In [1]: import numpy as np

In [2]: import numpy.linalg as la

In [3]: np.set_printoptions(suppress=True, linewidth=200)

In [4]: u = np.array([0, 3, 0])

In [5]: J = u[np.abs(np.subtract.outer(np.arange(3), np.arange(3)))]

In [6]: J
Out[6]: 
array([[0, 3, 0],
       [3, 0, 3],
       [0, 3, 0]])

In [7]: # column 2 repeats column 0

In [8]: J @ J
Out[8]: 
array([[ 9,  0,  9],
       [ 0, 18,  0],
       [ 9,  0,  9]])

In [9]: round(float(la.det(J)), 1)
Out[9]: 0.0

In [10]: round(np.abs(la.eigvals(J)).max(), 1)
Out[10]: np.float64(4.2)

In [11]: np.allclose(J @ J.T, J.T @ J)
Out[11]: True

In [12]: la.matrix_power(J, 2)
Out[12]: 
array([[ 9,  0,  9],
       [ 0, 18,  0],
       [ 9,  0,  9]])

In [13]: mat = np.array([[4, 5, 3], [5, 4, 5], [3, 5, 4]])

In [14]: rng = np.random.default_rng(68469)

In [15]: B = J + rng.integers(-2, 3, (3, 2)) @ rng.integers(-2, 3, (2, 3))

In [16]: B
Out[16]: 
array([[-3,  1, -1],
       [ 3,  4, -1],
       [ 2,  7, -2]])

In [17]: la.matrix_rank(B - J, tol=1e-8)
Out[17]: np.int64(2)

In [18]: np.abs(B - J).sum(axis=1)
Out[18]: array([6, 8, 8])

In [19]: np.round(la.svd(B - J, compute_uv=False), 1) + 0
Out[19]: array([7.4, 3.8, 0. ])

In [20]: def softmax(z):
    ...:     e = np.exp(z - z.max(axis=-1, keepdims=True))
    ...:     return e / e.sum(axis=-1, keepdims=True)
    ...: 

In [21]: np.round(softmax(B[0]), 1) + 0
Out[21]: array([0. , 0.9, 0.1])

In [22]: np.round(softmax(B).sum(axis=1), 1)
Out[22]: array([1., 1., 1.])

In [23]: np.round(softmax(10 * B[0]), 1) + 0
Out[23]: array([0., 1., 0.])

In [24]: S = B @ B.T / np.sqrt(3)

In [25]: np.round(softmax(S + np.triu(np.full(S.shape, -np.inf), 1)), 1) + 0
Out[25]: 
array([[1., 0., 0.],
       [0., 1., 0.],
       [0., 0., 1.]])

In [26]: np.round(softmax(S)[0] @ B, 1)
Out[26]: array([-3. ,  1.1, -1. ])

In [27]: softmax(S).round(6).argmax(axis=1)
Out[27]: array([0, 2, 2])

In [28]: evals, V = la.eigh(mat)

In [29]: x0 = np.array([1, 1, 2])

In [30]: np.round(la.eigvalsh(mat[1:, 1:]), 1)
Out[30]: array([-1.,  9.])

In [31]: (np.sign(V[:, -1].round(6)) == np.sign(V[0, -1].round(6))).astype(int)
Out[31]: array([1, 1, 1])

In [32]: B = la.inv(mat)

In [33]: np.round(mat @ B, 1) + 0
Out[33]: 
array([[1., 0., 0.],
       [0., 1., 0.],
       [0., 0., 1.]])

In [34]: B.round(1)
Out[34]: 
array([[ 0.4,  0.2, -0.6],
       [ 0.2, -0.3,  0.2],
       [-0.6,  0.2,  0.4]])

In [35]: round(la.slogdet(mat)[0], 1)
Out[35]: np.float64(-1.0)

In [36]: evals, V = la.eigh(mat)

In [37]: np.round(V @ np.diag(evals) @ V.T, 1)
Out[37]: 
array([[4., 5., 3.],
       [5., 4., 5.],
       [3., 5., 4.]])

In [38]: np.round(la.svd(mat, compute_uv=False), 1)
Out[38]: array([12.7,  1.7,  1. ])

In [39]: np.round(la.eigvalsh(mat @ mat), 1)
Out[39]: array([  1.,   3., 162.])

In [40]: B = np.array([[1], [2], [3]])

In [41]: basis = np.array([[3, 9]])

In [42]: K = B @ basis

In [43]: K
Out[43]: 
array([[ 3,  9],
       [ 6, 18],
       [ 9, 27]])

In [44]: # rank 1

In [45]: B = np.array([[-2, 5, 4], [5, 4, -5]])

In [46]: np.einsum("ik,kj->ji", K, B)
Out[46]: 
array([[ 39,  78, 117],
       [ 51, 102, 153],
       [-33, -66, -99]])

In [47]: np.einsum("ij->j", K)
Out[47]: array([18, 54])

In [48]: np.vstack([K, B.T]).shape
Out[48]: (6, 2)

In [49]: np.einsum("ik,kj->ij", K, B)
Out[49]: 
array([[ 39,  51, -33],
       [ 78, 102, -66],
       [117, 153, -99]])

In [50]: rk = la.matrix_rank(K)

In [51]: rk
Out[51]: np.int64(1)

In [52]: null = la.svd(K)[2][rk:].T

In [53]: np.round(K @ null, 1) + 0
Out[53]: 
array([[0.],
       [0.],
       [0.]])

In [54]: null.shape
Out[54]: (2, 1)

In [55]: Uu, sig, VT = la.svd(K)

In [56]: V = VT[:(sig > 1e-8).sum()]

In [57]: x0 = K[1] + 2 * K[0] + rng.integers(2) * np.eye(2)[0]

In [58]: x0
Out[58]: array([13., 36.])

In [59]: np.round(np.diag(V.T @ V), 1)
Out[59]: array([0.1, 0.9])

In [60]: la.matrix_rank(np.vstack([K, x0]))
Out[60]: np.int64(2)

In [61]: np.allclose(V.T @ V @ x0, x0)
Out[61]: False

In [62]: Uu, sig, VT = la.svd(K)

In [63]: np.argmax(sig[:-1] / (sig[1:] + 1e-6)) + 1
Out[63]: np.int64(1)

In [64]: B = Uu[:, :1] @ np.diag(sig[:1]) @ VT[:1]

In [65]: np.round(la.norm(K - B, 2), 1), round(sig[1], 1)
Out[65]: (np.float64(0.0), np.float64(0.0))

In [66]: np.round(la.norm(K - B) / la.norm(K), 1)
Out[66]: np.float64(0.0)

In [67]: la.matrix_rank(K, rtol=0.05)
Out[67]: np.int64(1)

In [68]: B.round(1)
Out[68]: 
array([[ 3.,  9.],
       [ 6., 18.],
       [ 9., 27.]])

In [69]: X = np.load("test19.npy")

In [70]: X
Out[70]: 
array([[ 4,  5,  6],
       [ 7,  8,  9],
       [10, 11, 12]])

In [71]: # rows and columns are dependent

In [72]: blk = np.stack([X, 5 * X, X[::-1]])

In [73]: np.einsum("bij,cij->bc", blk, blk)
Out[73]: 
array([[  636,  3180,   528],
       [ 3180, 15900,  2640],
       [  528,  2640,   636]])

In [74]: la.matrix_rank(blk.reshape(3, -1))
Out[74]: np.int64(2)

In [75]: blk.sum(axis=0)
Out[75]: 
array([[34, 41, 48],
       [49, 56, 63],
       [64, 71, 78]])

In [76]: np.round(la.det(blk), 1) + 0
Out[76]: array([0., 0., 0.])

In [77]: np.round(la.norm(blk, axis=(1, 2)), 1)
Out[77]: array([ 25.2, 126.1,  25.2])

In [78]: Uu, sig, VT = la.svd(X)

In [79]: np.argmax(sig[:-1] / (sig[1:] + 1e-6)) + 1
Out[79]: np.int64(2)

In [80]: sig.round(1) + 0
Out[80]: array([25.2,  0.7,  0. ])

In [81]: B = Uu[:, :2] @ np.diag(sig[:2]) @ VT[:2]

In [82]: np.round(np.abs(X - B).max(), 1)
Out[82]: np.float64(0.0)

In [83]: np.round(la.norm(X - B, 2), 1), np.round(sig[2], 1)
Out[83]: (np.float64(0.0), np.float64(0.0))

In [84]: la.matrix_rank(X, rtol=0.05)
Out[84]: np.int64(1)

In [85]: la.matrix_rank(B)
Out[85]: np.int64(2)

In [86]: np.abs(np.diag(la.qr(K)[1])) > 1e-9
Out[86]: array([ True, False])

In [87]: np.round(K @ la.pinv(K) @ K, 1)
Out[87]: 
array([[ 3.,  9.],
       [ 6., 18.],
       [ 9., 27.]])

In [88]: [round(float(x), 1) for x in la.svd(X, compute_uv=False)[:3]]
Out[88]: [25.2, 0.7, 0.0]

In [89]: la.matrix_rank(X, rtol=0.1)
Out[89]: np.int64(1)

In [90]: np.argsort(-la.norm(X, axis=0).round(6), kind="stable")[:3]
Out[90]: array([2, 1, 0])

In [91]: la.cond(X) > 100
Out[91]: np.True_

In [92]: Uu, sig, VT = la.svd(X)

In [93]: V = VT[:(sig > 1e-8).sum()]

In [94]: x0 = X[0] + -3 * X[1] + rng.integers(2) * np.eye(3)[1]

In [95]: x0
Out[95]: array([-17., -19., -21.])

In [96]: la.matrix_rank(np.vstack([X, x0]))
Out[96]: np.int64(2)

In [97]: E = np.array([[-1, -1, 5], [-1, -1, 5], [-4, 0, -5]])

In [98]: # rows and columns are dependent

In [99]: np.round(softmax(E[2] + 5), 1) + 0
Out[99]: array([0., 1., 0.])

In [100]: np.round(softmax(E[2]), 1) + 0
Out[100]: array([0., 1., 0.])

In [101]: softmax(E).sum(axis=1)
Out[101]: array([1., 1., 1.])

In [102]: S = E @ E.T / np.sqrt(3)

In [103]: np.round(softmax(S), 1) + 0
Out[103]: 
array([[0.5, 0.5, 0. ],
       [0.5, 0.5, 0. ],
       [0. , 0. , 1. ]])

In [104]: softmax(S).round(6).argmax(axis=1)
Out[104]: array([0, 0, 2])

In [105]: Uu, sig, VT = la.svd(E)

In [106]: sig.round(1) + 0
Out[106]: array([8.8, 4.1, 0. ])

In [107]: np.argmax(sig[:-1] / (sig[1:] + 1e-6)) + 1
Out[107]: np.int64(2)

In [108]: B = Uu[:, :2] @ np.diag(sig[:2]) @ VT[:2]

In [109]: B.round(1) + 0
Out[109]: 
array([[-1., -1.,  5.],
       [-1., -1.,  5.],
       [-4.,  0., -5.]])

In [110]: round(float(la.norm(E - B, 2)), 1), round(float(sig[2]), 1)
Out[110]: (0.0, 0.0)

In [111]: lab = rng.permutation(3)

In [112]: lab
Out[112]: array([1, 0, 2])

In [113]: B = E[lab][:, lab]

In [114]: B
Out[114]: 
array([[-1, -1,  5],
       [-1, -1,  5],
       [ 0, -4, -5]])

In [115]: np.diag(B)
Out[115]: array([-1, -1, -5])

In [116]: M = np.load("m.npy")

In [117]: M.round(1)
Out[117]: 
array([[ 0.2,  0.3,  0.2, -0.2],
       [ 0.3,  0.4,  0.3, -0.3],
       [ 0.2,  0.3,  0.2, -0.2],
       [-0.2, -0.3, -0.2,  0.2]])

In [118]: # rows 0 and 2 are equal

In [119]: evals, V = la.eigh(M)

In [120]: x0 = np.array([2, -1, -2, -1])

In [121]: round(float(x0 @ M @ x0 / (x0 @ x0)), 1), np.round(evals[0], 1), round(float(evals[-1]), 1)
Out[121]: (0.0, np.float64(-0.0), 1.0)

In [122]: np.round(V * np.abs(evals) @ V.T, 1)
Out[122]: 
array([[ 0.2,  0.3,  0.2, -0.2],
       [ 0.3,  0.4,  0.3, -0.3],
       [ 0.2,  0.3,  0.2, -0.2],
       [-0.2, -0.3, -0.2,  0.2]])

In [123]: round(float(np.abs(M).sum(axis=1).max()), 1), round(float(np.abs(evals).max()), 1)
Out[123]: (1.2, 1.0)

In [124]: feats = np.load("mat.npy")

In [125]: feats
Out[125]: 
array([[ 1,  1,  1,  1, -1, -1, -1, -1],
       [ 1,  1, -1, -1, -1, -1,  1,  1],
       [ 1,  1,  1,  1,  1,  1,  1,  1]])

In [126]: # columns 0 and 1 are equal

In [127]: u, v = feats[0], feats[1]

In [128]: u @ u
Out[128]: np.int64(8)

In [129]: u @ v
Out[129]: np.int64(0)

In [130]: pr = (u @ v) / (u @ u) * u

In [131]: np.outer(u, v)
Out[131]: 
array([[ 1,  1, -1, -1, -1, -1,  1,  1],
       [ 1,  1, -1, -1, -1, -1,  1,  1],
       [ 1,  1, -1, -1, -1, -1,  1,  1],
       [ 1,  1, -1, -1, -1, -1,  1,  1],
       [-1, -1,  1,  1,  1,  1, -1, -1],
       [-1, -1,  1,  1,  1,  1, -1, -1],
       [-1, -1,  1,  1,  1,  1, -1, -1],
       [-1, -1,  1,  1,  1,  1, -1, -1]])

In [132]: la.matrix_rank(np.outer(u, v))
Out[132]: np.int64(1)

In [133]: (v - pr) @ u
Out[133]: np.float64(0.0)

In [134]: B = feats / la.norm(feats, axis=1, keepdims=True)

In [135]: gram = B @ B.T

In [136]: gram[2].round(1) + 0
Out[136]: array([0., 0., 1.])

In [137]: gram.round(1) + 0
Out[137]: 
array([[1., 0., 0.],
       [0., 1., 0.],
       [0., 0., 1.]])

In [138]: (gram - 2 * np.eye(3)).round(6).argmax(axis=1)
Out[138]: array([1, 0, 0])

In [139]: F = np.loadtxt("dump.csv", delimiter=",")

In [140]: F
Out[140]: 
array([[11., 14.,  3.,  0.],
       [14., 22., 12.,  9.],
       [ 3., 12., 19., 20.],
       [ 0.,  9., 20., 22.]])

In [141]: # equal to its transpose

In [142]: u = np.array([2, 2, 0])

In [143]: np.convolve(F[3], u)
Out[143]: array([ 0., 18., 58., 84., 44.,  0.])

In [144]: Uu, sig, VT = la.svd(F)

In [145]: V = VT[:(sig > 1e-8).sum()]

In [146]: x0 = F[1] + -2 * F[2] + rng.integers(2) * np.eye(4)[3]

In [147]: x0
Out[147]: array([  8.,  -2., -26., -31.])

In [148]: np.round(np.diag(V.T @ V), 1)
Out[148]: array([1. , 1. , 0.5, 0.6])

In [149]: np.allclose(V.T @ V @ x0, x0)
Out[149]: True

In [150]: la.matrix_rank(np.vstack([F, x0]))
Out[150]: np.int64(3)
